$ python3 -q
>>> import numpy as np
>>> np.set_printoptions(precision=2, suppress=True, linewidth=200)
>>> F = np.load("out17.npy")
>>> F
array([[-2.19,  1.1 ,  0.94, -0.99, -1.08,  0.07,  1.9 ,  0.18, -0.01],
       [-1.9 ,  0.98,  0.99, -0.97, -0.98, -0.11,  2.13,  0.17,  0.  ],
       [-2.07,  1.04,  0.94, -1.22, -1.03, -0.03,  1.94,  0.09, -0.09],
       [-1.77,  0.9 ,  1.  , -0.96, -1.2 ,  0.05,  2.05,  0.14,  0.11],
       [-1.85,  1.05,  0.86, -0.82, -1.01, -0.13,  1.94, -0.13,  0.01],
       [-2.11,  1.03,  0.87, -1.13, -1.01,  0.01,  1.8 , -0.02,  0.13],
       [-1.93,  1.  ,  1.03, -0.95, -1.11,  0.01,  1.99, -0.08, -0.08],
       [-1.94,  1.04,  1.15, -0.66, -0.9 ,  0.02,  1.75,  0.09, -0.15],
       [-2.11,  0.9 ,  0.93, -0.99, -0.95, -0.09,  1.88,  0.11,  0.1 ],
       [-2.19,  0.9 ,  0.98, -1.05, -0.85, -0.2 ,  1.94,  0.1 ,  0.13],
       [-0.1 ,  0.87,  1.12, -0.94, -1.9 ,  0.06,  2.  ,  1.98, -1.18],
       [ 0.14,  0.97,  0.97, -0.92, -2.14, -0.06,  2.08,  1.85, -0.88],
       [ 0.07,  0.92,  1.05, -0.77, -1.99,  0.01,  2.11,  2.01, -1.22],
       [ 0.03,  0.78,  0.95, -0.97, -1.81,  0.11,  2.07,  2.1 , -1.04],
       [-0.14,  1.06,  1.03, -1.01, -1.96,  0.01,  2.13,  2.22, -1.13],
       [ 0.01,  0.98,  1.08, -0.97, -2.08,  0.04,  1.93,  2.1 , -0.93],
       [ 0.04,  0.84,  1.19, -0.96, -2.16,  0.12,  1.9 ,  2.04, -0.87],
       [ 0.07,  0.89,  1.18, -1.1 , -2.03,  0.23,  1.99,  1.82, -0.97],
       [ 0.03,  1.1 ,  0.97, -1.02, -2.04, -0.05,  1.87,  1.92, -1.05],
       [-0.1 ,  0.99,  0.94, -1.06, -2.08,  0.15,  2.09,  1.87, -0.81],
       [ 1.92,  0.2 , -1.04,  1.95, -0.85,  2.  , -1.07,  1.98, -2.12],
       [ 2.04,  0.08, -1.03,  1.87, -1.  ,  2.13, -1.06,  2.02, -1.89],
       [ 2.18,  0.  , -0.95,  2.04, -1.03,  1.99, -0.8 ,  1.92, -2.09],
       [ 1.93,  0.11, -0.78,  2.01, -1.06,  2.04, -0.93,  2.05, -1.99],
       [ 1.98,  0.1 , -1.27,  1.81, -1.03,  1.96, -0.89,  1.83, -1.89],
       [ 1.96,  0.  , -0.93,  2.11, -1.12,  1.95, -1.1 ,  2.14, -1.95],
       [ 2.03,  0.03, -1.06,  1.98, -1.04,  2.07, -0.96,  1.73, -2.07],
       [ 2.04,  0.05, -1.  ,  1.89, -1.06,  1.91, -0.97,  2.08, -1.89],
       [ 1.94,  0.07, -1.09,  1.89, -0.93,  1.95, -0.9 ,  1.98, -1.93],
       [ 2.21, -0.17, -0.91,  1.94, -0.95,  2.12, -1.08,  1.93, -2.05]])
>>> Z = F[[28, 16]].astype(float)
>>> for _ in range(6):
...     lab = np.linalg.norm(F[:, None] - Z, axis=-1).argmin(axis=1)
...     Z = np.array([F[lab == j].mean(axis=0) for j in range(2)])
... 
>>> lab
array([1, 1, 1, 1, 1, 1, 1, 1, 1, 1, 1, 1, 1, 1, 1, 1, 1, 1, 1, 1, 0, 0, 0, 0, 0, 0, 0, 0, 0, 0])
>>> np.abs(Z[1] - Z[0]).argmax()
np.int64(0)
>>> Z
array([[ 2.02,  0.05, -1.01,  1.95, -1.01,  2.01, -0.98,  1.97, -1.99],
       [-1.  ,  0.97,  1.01, -0.97, -1.52,  0.01,  1.97,  1.03, -0.5 ]])
>>> G = np.cov(F, rowvar=False)
>>> round(float(np.corrcoef(F[:, 8], F[:, 1])[0, 1]), 2)
0.86
>>> Xc = F - F.mean(axis=0)
>>> vecs = np.linalg.svd(Xc)[2][:3]
>>> out = Xc - Xc @ vecs.T @ vecs
>>> np.round(np.cov(Xc @ vecs.T, rowvar=False), 2) + 0
array([[9.3 , 0.  , 0.  ],
       [0.  , 1.31, 0.  ],
       [0.  , 0.  , 0.02]])
>>> out.std(axis=0)
array([0.04, 0.08, 0.1 , 0.08, 0.06, 0.08, 0.08, 0.06, 0.08])
>>> (Xc @ vecs.T).std(axis=0)
array([3.  , 1.12, 0.14])
>>> np.diag(vecs.T @ vecs)
array([0.71, 0.03, 0.23, 0.32, 0.32, 0.13, 0.32, 0.67, 0.26])
>>> Xc = F - F.mean(axis=0)
>>> left, sv, Vt = np.linalg.svd(Xc, full_matrices=False)
>>> (np.sign(left[:, 0]) == np.sign(left[0, 0])).astype(int)
array([1, 1, 1, 1, 1, 1, 1, 1, 1, 1, 1, 1, 1, 1, 1, 1, 1, 1, 1, 1, 0, 0, 0, 0, 0, 0, 0, 0, 0, 0])
>>> np.round(Xc.mean(axis=0), 2) + 0
array([0., 0., 0., 0., 0., 0., 0., 0., 0.])
>>> np.round(sv ** 2 / (sv ** 2).sum(), 2) + 0
array([0.87, 0.12, 0.  , 0.  , 0.  , 0.  , 0.  , 0.  , 0.  ])
>>> round((sv ** 2).sum() ** 2 / (sv ** 4).sum(), 2)
np.float64(1.29)
>>> np.linalg.matrix_rank(Xc)
np.int64(9)
>>> P = F @ np.linalg.solve(F.T @ F, F.T)
>>> P @ F[:, 5]
array([ 0.07, -0.11, -0.03,  0.05, -0.13,  0.01,  0.01,  0.02, -0.09, -0.2 ,  0.06, -0.06,  0.01,  0.11,  0.01,  0.04,  0.12,  0.23, -0.05,  0.15,  2.  ,  2.13,  1.99,  2.04,  1.96,  1.95,  2.07,
        1.91,  1.95,  2.12])
>>> np.round(np.trace(P), 2)
np.float64(9.0)
>>> M = np.load("test18.npy")
>>> M
array([[-1.98,  2.01, -1.01,  0.  , -0.98,  2.01, -1.05, -1.02],
       [-1.99,  2.02, -1.  , -0.01, -0.99,  2.  , -1.04, -1.01],
       [-1.98,  1.98, -0.99,  0.01, -1.03,  2.02, -0.94, -0.98],
       [-2.05,  1.99, -0.99,  0.02, -0.98,  2.  , -1.  , -1.  ],
       [-2.  ,  2.  , -1.  , -0.04, -0.96,  2.01, -1.01, -1.03],
       [-1.98,  2.  , -0.97,  0.  , -1.01,  2.03, -0.98, -0.97],
       [-1.99,  2.01, -0.99,  0.01, -1.04,  2.01, -0.99, -0.99],
       [-1.99,  2.02, -1.01,  0.  , -0.97,  1.99, -1.04, -0.98],
       [-2.01,  1.98, -0.98,  0.  , -1.01,  2.  , -1.  , -1.01],
       [-2.  ,  1.99, -1.02,  0.01, -1.02,  2.02, -1.01, -0.98],
       [-1.99,  2.  , -1.  ,  0.01, -1.  ,  2.02, -1.  , -0.99],
       [-2.  ,  1.97, -1.01,  0.  , -1.02,  2.03, -1.  , -1.01],
       [-2.  ,  2.05, -1.01,  0.  , -1.  ,  2.01, -0.98, -0.99],
       [-1.99,  2.  , -1.02,  0.02, -1.02,  1.99, -1.04, -1.  ],
       [-1.98,  2.01, -1.  ,  0.01, -1.  ,  2.01, -1.  , -0.99],
       [-2.  ,  1.99, -0.99,  0.03, -1.03,  2.02, -1.01, -1.01],
       [ 0.99,  1.99, -1.99,  0.99, -0.98, -0.01, -0.01,  2.04],
       [ 0.98,  1.99, -1.99,  1.  , -0.99,  0.03, -0.02,  1.99],
       [ 1.  ,  2.05, -2.02,  0.99, -0.97,  0.02, -0.01,  2.02],
       [ 1.  ,  1.97, -1.99,  1.01, -1.  ,  0.  ,  0.05,  1.99],
       [ 1.01,  2.01, -1.98,  0.98, -0.99, -0.01,  0.  ,  1.99],
       [ 0.97,  2.01, -1.99,  0.99, -1.  , -0.02,  0.02,  1.99],
       [ 1.01,  1.99, -1.99,  1.  , -1.  ,  0.02, -0.02,  1.99],
       [ 1.01,  2.03, -1.99,  1.03, -1.04, -0.03,  0.03,  1.99],
       [ 0.98,  2.01, -2.01,  0.96, -1.01, -0.02,  0.01,  2.  ],
       [ 1.02,  1.99, -2.02,  0.99, -0.99,  0.02, -0.01,  1.98],
       [ 0.99,  1.98, -1.99,  1.02, -1.  ,  0.  , -0.02,  2.02],
       [ 1.01,  1.99, -1.98,  1.03, -1.  , -0.01,  0.  ,  1.99],
       [ 1.02,  2.02, -1.98,  1.05, -1.  ,  0.  , -0.02,  2.01],
       [ 1.06,  2.01, -2.  ,  0.99, -0.98, -0.02,  0.  ,  1.97],
       [ 1.02,  1.99, -1.99,  1.  , -0.98, -0.02,  0.01,  2.01],
       [ 1.01,  1.99, -2.03,  0.97, -0.99, -0.03,  0.  ,  2.03],
       [ 2.02, -2.01, -2.  ,  2.01, -0.99,  2.04,  1.03,  1.96],
       [ 2.01, -2.  , -2.04,  1.97, -1.01,  1.97,  1.01,  2.02],
       [ 1.98, -2.  , -2.  ,  2.  , -0.99,  2.  ,  1.05,  2.03],
       [ 1.98, -1.97, -2.04,  2.01, -0.98,  2.02,  0.98,  2.  ],
       [ 1.99, -2.03, -1.98,  2.  , -1.01,  2.  ,  1.  ,  2.  ],
       [ 1.98, -1.96, -1.98,  2.02, -0.99,  1.98,  1.01,  1.98],
       [ 2.01, -2.02, -1.98,  1.98, -1.  ,  2.  ,  1.03,  1.99],
       [ 2.01, -1.98, -2.02,  1.99, -0.98,  1.97,  0.97,  2.  ],
       [ 1.99, -2.03, -1.99,  1.97, -1.  ,  2.01,  0.99,  1.99],
       [ 2.  , -1.99, -1.99,  2.04, -0.97,  1.99,  1.02,  1.99],
       [ 2.01, -2.02, -2.  ,  2.01, -1.02,  1.99,  1.01,  1.99],
       [ 1.98, -1.98, -1.98,  2.02, -1.01,  1.99,  0.98,  2.  ],
       [ 1.99, -2.  , -2.01,  2.  , -1.03,  2.  ,  1.02,  2.  ],
       [ 2.01, -2.03, -2.02,  1.97, -0.99,  1.98,  0.98,  2.02],
       [ 2.02, -2.02, -2.04,  1.98, -0.99,  2.01,  1.  ,  2.02],
       [ 2.  , -2.01, -2.01,  2.  , -0.97,  2.02,  1.  ,  2.01]])
>>> Xc = M - M.mean(axis=0)
>>> vecs = np.linalg.svd(Xc)[2][:3]
>>> out = Xc - Xc @ vecs.T @ vecs
>>> round(float(np.linalg.norm(out) / np.linalg.norm(Xc)), 2)
0.01
>>> np.linalg.norm(out, axis=1).round(6).argmax()
np.int64(29)
